>>> import numpy as np
>>> from numpy import linalg as LA
>>> np.set_printoptions(precision=2, suppress=True, linewidth=200, sign=" ")
>>> X = np.loadtxt("mat.csv", delimiter=",")
>>> print(X)
[[ 1.  2.  5. -4.  5. -4.  2.  4. -2.  5.]
 [-5.  3.  2.  0.  3.  0.  0. -4.  3. -2.]
 [ 0. -5. -5.  1. -3.  1.  5.  1.  1. -2.]
 [ 1.  4.  4.  0.  0.  4. -2.  5.  5. -1.]
 [-5. -3.  2. -4.  4.  4.  5. -5.  2. -1.]
 [-5.  3.  2.  0.  3.  0.  0. -4.  3. -2.]
 [ 3.  1.  3. -4.  4.  4. -1. -1. -1.  0.]
 [ 0.  1.  1.  0.  3.  1.  4. -5.  3. -5.]]
>>> print(np.abs(np.diag(LA.qr(X)[1])) > 1e-9)
[ True  True  True  True  True  True  True False]
>>> print(np.unique(X.round(6), axis=0).shape)
(7, 10)
>>> print(LA.lstsq(X[:-1].T, X[-1])[2])
6
>>> print(np.round(X @ LA.pinv(X) @ X, 2) + 0)
[[ 1.  2.  5. -4.  5. -4.  2.  4. -2.  5.]
 [-5.  3.  2.  0.  3.  0.  0. -4.  3. -2.]
 [ 0. -5. -5.  1. -3.  1.  5.  1.  1. -2.]
 [ 1.  4.  4.  0.  0.  4. -2.  5.  5. -1.]
 [-5. -3.  2. -4.  4.  4.  5. -5.  2. -1.]
 [-5.  3.  2.  0.  3.  0.  0. -4.  3. -2.]
 [ 3.  1.  3. -4.  4.  4. -1. -1. -1.  0.]
 [ 0.  1.  1.  0.  3.  1.  4. -5.  3. -5.]]
>>> Uu, sv, VT = LA.svd(X)
>>> print(np.argmax(sv[:-1] / (sv[1:] + 1e-6)) + 1)
7
>>> out = Uu[:, :7] @ np.diag(sv[:7]) @ VT[:7]
>>> print(out.round(2) + 0)
[[ 1.  2.  5. -4.  5. -4.  2.  4. -2.  5.]
 [-5.  3.  2.  0.  3.  0.  0. -4.  3. -2.]
 [ 0. -5. -5.  1. -3.  1.  5.  1.  1. -2.]
 [ 1.  4.  4.  0.  0.  4. -2.  5.  5. -1.]
 [-5. -3.  2. -4.  4.  4.  5. -5.  2. -1.]
 [-5.  3.  2.  0.  3.  0.  0. -4.  3. -2.]
 [ 3.  1.  3. -4.  4.  4. -1. -1. -1.  0.]
 [ 0.  1.  1.  0.  3.  1.  4. -5.  3. -5.]]
>>> print(np.round(LA.norm(X - out, 2), 2), round(float(sv[7]), 2))
0.0 0.0
>>> print(round(np.abs(X - out).max(), 2))
0.0
>>> rng = np.random.default_rng(737745)
>>> out = X + rng.integers(-2, 3, (8, 7)) @ rng.integers(-2, 3, (7, 10))
>>> print(out)
[[  1.   8.   5.   0.   8.   0.  -2.  -7.   0.   1.]
 [ -4.   0.  -3.  -1.   5.   7.   1. -10.  -5.   4.]
 [ 10.   2.   1.   9. -10.   0.   0.  -2.   2.  -2.]
 [ -3.   1.   2.  -1.   4.  13.  -4.  -4.  -3.  -2.]
 [ -9.  -3.   8.  -4.   1.  -2.   7.   2.   8.  -5.]
 [  2.   6.  -2.   3.  -1.   0.   5.  -6.   6.   7.]
 [  9.   3.  14.   1.  -5.  -3.  -4.   7.  -3.   2.]
 [ -2.   8.   4.   2.  10.  -4.   2.  -7.  10. -10.]]
>>> print(out - X)
[[  0.   6.   0.   4.   3.   4.  -4. -11.   2.  -4.]
 [  1.  -3.  -5.  -1.   2.   7.   1.  -6.  -8.   6.]
 [ 10.   7.   6.   8.  -7.  -1.  -5.  -3.   1.   0.]
 [ -4.  -3.  -2.  -1.   4.   9.  -2.  -9.  -8.  -1.]
 [ -4.   0.   6.   0.  -3.  -6.   2.   7.   6.  -4.]
 [  7.   3.  -4.   3.  -4.   0.   5.  -2.   3.   9.]
 [  6.   2.  11.   5.  -9.  -7.  -3.   8.  -2.   2.]
 [ -2.   7.   3.   2.   7.  -5.  -2.  -2.   7.  -5.]]
>>> print(np.abs(out - X).sum(axis=1))
[ 38.  40.  48.  43.  38.  40.  55.  42.]
>>> print(np.round(LA.svd(out - X, compute_uv=False), 2) + 0)
[ 30.69  22.03  20.73  14.25   5.67   4.15   0.8    0.  ]
>>> print(LA.matrix_rank(out - X, tol=1e-8))
7
>>> M = np.load("m.npy")
>>> print(M)
[[  0   0   0   0]
 [ -1  14  -6  -3]
 [ -3   5   1   1]
 [  0   0   0   0]
 [  0   0   0   0]
 [ -6   8   6  -5]
 [  7   4  -6  -8]
 [  1  12   0 -13]
 [  2   9  -7  -4]
 [  0   0   0   0]
 [ -6   8   6  -5]
 [  2   9  -7  -4]
 [ -3   5   1   1]
 [ -3   3   5  -6]
 [ -3   3   5  -6]
 [  0   0   0   0]
 [ -1  14  -6  -3]
 [  0   0   0   0]
 [ -3   5   1   1]
 [  2   9  -7  -4]
 [ -3   3   5  -6]
 [ -3   3   5  -6]]
>>> out = np.c_[M[:, :1] @ np.array([[3]]), np.array([0, -2, 5, 1, -5, 3, 2, -2, 2, -1, -2, -4, -2, 5, -3, -3, -3, -1, -4, 1, -1, -3])]
>>> print(out)
[[  0   0]
 [ -3  -2]
 [ -9   5]
 [  0   1]
 [  0  -5]
 [-18   3]
 [ 21   2]
 [  3  -2]
 [  6   2]
 [  0  -1]
 [-18  -2]
 [  6  -4]
 [ -9  -2]
 [ -9   5]
 [ -9  -3]
 [  0  -3]
 [ -3  -3]
 [  0  -1]
 [ -9  -4]
 [  6   1]
 [ -9  -1]
 [ -9  -3]]
>>> print(LA.norm(LA.qr(M)[0].T @ out, axis=0) ** 2 / ((out ** 2).sum(axis=0) + 1e-12))
[ 1.    0.06]
>>> print(LA.matrix_rank(np.c_[M, out]))
5
>>> print(np.round(LA.lstsq(M, out[:, 0])[0], 2) + 0)
[ 3.  0.  0.  0.]
>>> Ac = M - M.mean(axis=0)
>>> V = LA.svd(Ac)[2][:3]
>>> out = Ac - Ac @ V.T @ V
>>> print(round(LA.norm(out) / LA.norm(Ac), 2))
0.04
>>> print(out.std(axis=0))
[ 0.24  0.12  0.18  0.11]
>>> print(np.round(np.cov(Ac @ V.T, rowvar=False), 2) + 0)
[[ 33.12   0.     0.  ]
 [  0.    20.08   0.  ]
 [  0.     0.     9.76]]
>>> data = np.array([[0.1, -1.1, 1.6, -0.3, 3.23],
...     [-2.2, -1.8, 1.1, -1.3, 2.21],
...     [-1.1, 1.5, -0.9, 1.1, -1.8],
...     [1.2, 0.5, 0.9, 2.0, 1.76],
...     [1.5, -1.0, -2.4, 1.4, -4.76],
...     [-0.5, 0.8, -0.4, -1.3, -0.89],
...     [-0.6, 1.2, 0.7, -0.1, 1.37],
...     [1.5, -1.0, -2.2, -0.9, -4.32],
...     [1.6, 0.9, -0.1, -1.6, -0.19],
...     [-2.2, 1.3, 0.5, 0.1, 1.01]])
>>> print(data)
[[ 0.1  -1.1   1.6  -0.3   3.23]
 [-2.2  -1.8   1.1  -1.3   2.21]
 [-1.1   1.5  -0.9   1.1  -1.8 ]
 [ 1.2   0.5   0.9   2.    1.76]
 [ 1.5  -1.   -2.4   1.4  -4.76]
 [-0.5   0.8  -0.4  -1.3  -0.89]
 [-0.6   1.2   0.7  -0.1   1.37]
 [ 1.5  -1.   -2.2  -0.9  -4.32]
 [ 1.6   0.9  -0.1  -1.6  -0.19]
 [-2.2   1.3   0.5   0.1   1.01]]
>>> blk = np.stack([data, 3 * data, data[::-1]])
>>> print((blk @ data.T).shape)
(3, 10, 10)
>>> P = data @ LA.solve(data.T @ data, data.T)
>>> print(P @ data[:, 0])
[ 0.1 -2.2 -1.1  1.2  1.5 -0.5 -0.6  1.5  1.6 -2.2]
>>> print(np.allclose(P @ P, P))
True
>>> dist = LA.norm(data[:, None] - data[None], axis=-1)
>>> print(np.unravel_index(dist.round(6).argmax(), dist.shape))
(np.int64(0), np.int64(4))
>>> print(dist[:5, :5])
[[ 0.    2.84  6.46  3.42  9.2 ]
 [ 2.84  0.    6.16  5.29  9.08]
 [ 6.46  6.16  0.    4.8   4.91]
 [ 3.42  5.29  4.8   0.    7.49]
 [ 9.2   9.08  4.91  7.49  0.  ]]
>>> print(LA.norm(data - data.mean(axis=0), axis=1))
[ 4.07  4.15  2.72  3.34  5.62  1.61  2.16  5.04  2.38  2.81]
>>> print(np.flatnonzero(dist[2] < dist.mean() / 2))
[ 2]
>>> print(dist.shape)
(10, 10)
>>> Q, V = LA.qr(data[:, :2])[0], LA.qr(data[:, 2:])[0]
>>> sv = LA.svd(Q.T @ V, compute_uv=False)
>>> print(sv)
[ 0.58  0.48]
>>> print(np.round(LA.norm(Q @ Q.T - V @ V.T, 2), 2))
1.0
>>> mat = np.array([[-2, -1, 0, -2, 2, 3, -3, 2, -2],
...     [0, 2, 2, 0, 3, 2, 1, 0, -2],
...     [1, 3, 3, 1, 0, 3, 0, 0, -3],
...     [1, 0, 0, 0, -1, -3, -1, 2, -2],
...     [-2, -3, -3, 3, 3, 3, -3, 2, 3]])
>>> mat[:, 8] = -2 * mat[:, 7]
>>> print(mat)
[[-2 -1  0 -2  2  3 -3  2 -4]
 [ 0  2  2  0  3  2  1  0  0]
 [ 1  3  3  1  0  3  0  0  0]
 [ 1  0  0  0 -1 -3 -1  2 -4]
 [-2 -3 -3  3  3  3 -3  2 -4]]
>>> out = mat + rng.integers(-2, 3, (5, 1)) @ rng.integers(-2, 3, (1, 9))
>>> print(out)
[[-2 -1  0 -2  2  3 -3  2 -4]
 [-2  2  4  0  5  1  3  0  0]
 [ 3  3  1  1 -2  4 -2  0  0]
 [ 5  0 -4  0 -5 -1 -5  2 -4]
 [-4 -3 -1  3  5  2 -1  2 -4]]
>>> print(np.round(LA.svd(out - mat, compute_uv=False), 2) + 0)
[ 10.91   0.     0.     0.     0.  ]
>>> print(out - mat)
[[ 0  0  0  0  0  0  0  0  0]
 [-2  0  2  0  2 -1  2  0  0]
 [ 2  0 -2  0 -2  1 -2  0  0]
 [ 4  0 -4  0 -4  2 -4  0  0]
 [-2  0  2  0  2 -1  2  0  0]]
>>> print(np.round(LA.norm(mat), 2))
14.56
>>> print(mat.sum(axis=1))
[-5 10 11 -6 -4]
>>> print(mat.shape)
(5, 9)
>>> print(mat - mat[0])
[[ 0  0  0  0  0  0  0  0  0]
 [ 2  3  2  2  1 -1  4 -2  4]
 [ 3  4  3  3 -2  0  3 -2  4]
 [ 3  1  0  2 -3 -6  2  0  0]
 [ 0 -2 -3  5  1  0  0  0  0]]
>>> J = np.load("a.npy")
>>> print(J)
[[  7.16 -18.27  -3.89]
 [  6.89 -18.4   -3.73]
 [ -2.35  15.13  12.87]
 [ 19.31  -1.39   5.01]
 [-10.51  -2.2   16.87]
 [-11.18 -16.5   -1.67]
 [ 18.59  -6.68   3.11]
 [ 11.96  -2.57 -15.82]
 [  7.78  -5.15 -17.69]
 [ -0.05  -0.22 -20.  ]
 [ -7.35  12.56  13.72]
 [  2.32 -18.93   6.01]
 [ -5.01 -17.87  -7.46]
 [ 19.32  -3.57   3.76]
 [ 11.98 -15.73  -3.  ]
 [-15.89 -11.54   3.8 ]
 [  3.66 -18.92  -5.37]
 [ -1.09  18.29  -8.01]
 [-16.82  -6.61  -8.56]
 [  3.13  18.27   7.51]
 [  7.27 -17.33  -6.85]]
>>> Ac = (data - data.mean(axis=0)) / data.std(axis=0)
>>> print(Ac.std(axis=0))
[ 1.  1.  1.  1.  1.]
>>> b = LA.lstsq(np.delete(Ac, 2, axis=1), Ac[:, 2])[0]
>>> print(b.round(2) + 0)
[ 0.    0.01  0.    1.  ]
>>> print(np.round(1 - np.var(Ac[:, 2] - np.delete(Ac, 2, axis=1) @ b), 2))
1.0
